In [1]: import numpy as np

In [2]: np.set_printoptions(precision=2, suppress=True, linewidth=160, floatmode="fixed")

In [3]: X = np.load("m.npy")

In [4]: X
Out[4]: 
array([[ 1, -2,  3],
       [ 1,  0,  0],
       [ 0,  3, 11]])

In [5]: x = np.array([-2, 1, 3])

In [6]: a = np.maximum(X @ x, 0)

In [7]: a
Out[7]: array([ 5,  0, 36])

In [8]: np.tanh(X @ x)
Out[8]: array([ 1.00, -0.96,  1.00])

In [9]: np.maximum(X @ x, 0) - np.maximum(-X @ x, 0)
Out[9]: array([ 5, -2, 36])

In [10]: np.maximum(X @ (3 * x), 0)
Out[10]: array([ 15,   0, 108])

In [11]: X * (a > 1e-9)[:, None]
Out[11]: 
array([[ 1, -2,  3],
       [ 0,  0,  0],
       [ 0,  3, 11]])

In [12]: np.allclose(X, X.T)
Out[12]: False

In [13]: np.linalg.matrix_power(X, 4)
Out[13]: 
array([[  116,  1167,  4341],
       [    6,   110,   393],
       [  393,  3948, 14848]])

In [14]: np.sort(np.abs(np.linalg.eigvals(X)))
Out[14]: array([ 1.67,  1.67, 11.08])

In [15]: t = np.radians(45)

In [16]: r_ = np.eye(3)

In [17]: r_[1, 1] = r_[2, 2] = np.cos(t)

In [18]: r_[1, 2], r_[2, 1] = -np.sin(t), np.sin(t)

In [19]: r_
Out[19]: 
array([[ 1.00,  0.00,  0.00],
       [ 0.00,  0.71, -0.71],
       [ 0.00,  0.71,  0.71]])

In [20]: B = X @ r_.T

In [21]: np.linalg.svd(X, compute_uv=False), np.linalg.svd(B, compute_uv=False)
Out[21]: (array([11.66,  2.86,  0.93]), array([11.66,  2.86,  0.93]))

In [22]: np.abs(B - X).max(axis=0)
Out[22]: array([0.00, 8.66, 2.29])

In [23]: round(float(np.linalg.det(r_)), 2), np.round(np.trace(r_), 2)
Out[23]: (1.0, np.float64(2.41))

In [24]: B
Out[24]: 
array([[ 1.00, -3.54,  0.71],
       [ 1.00,  0.00,  0.00],
       [ 0.00, -5.66,  9.90]])
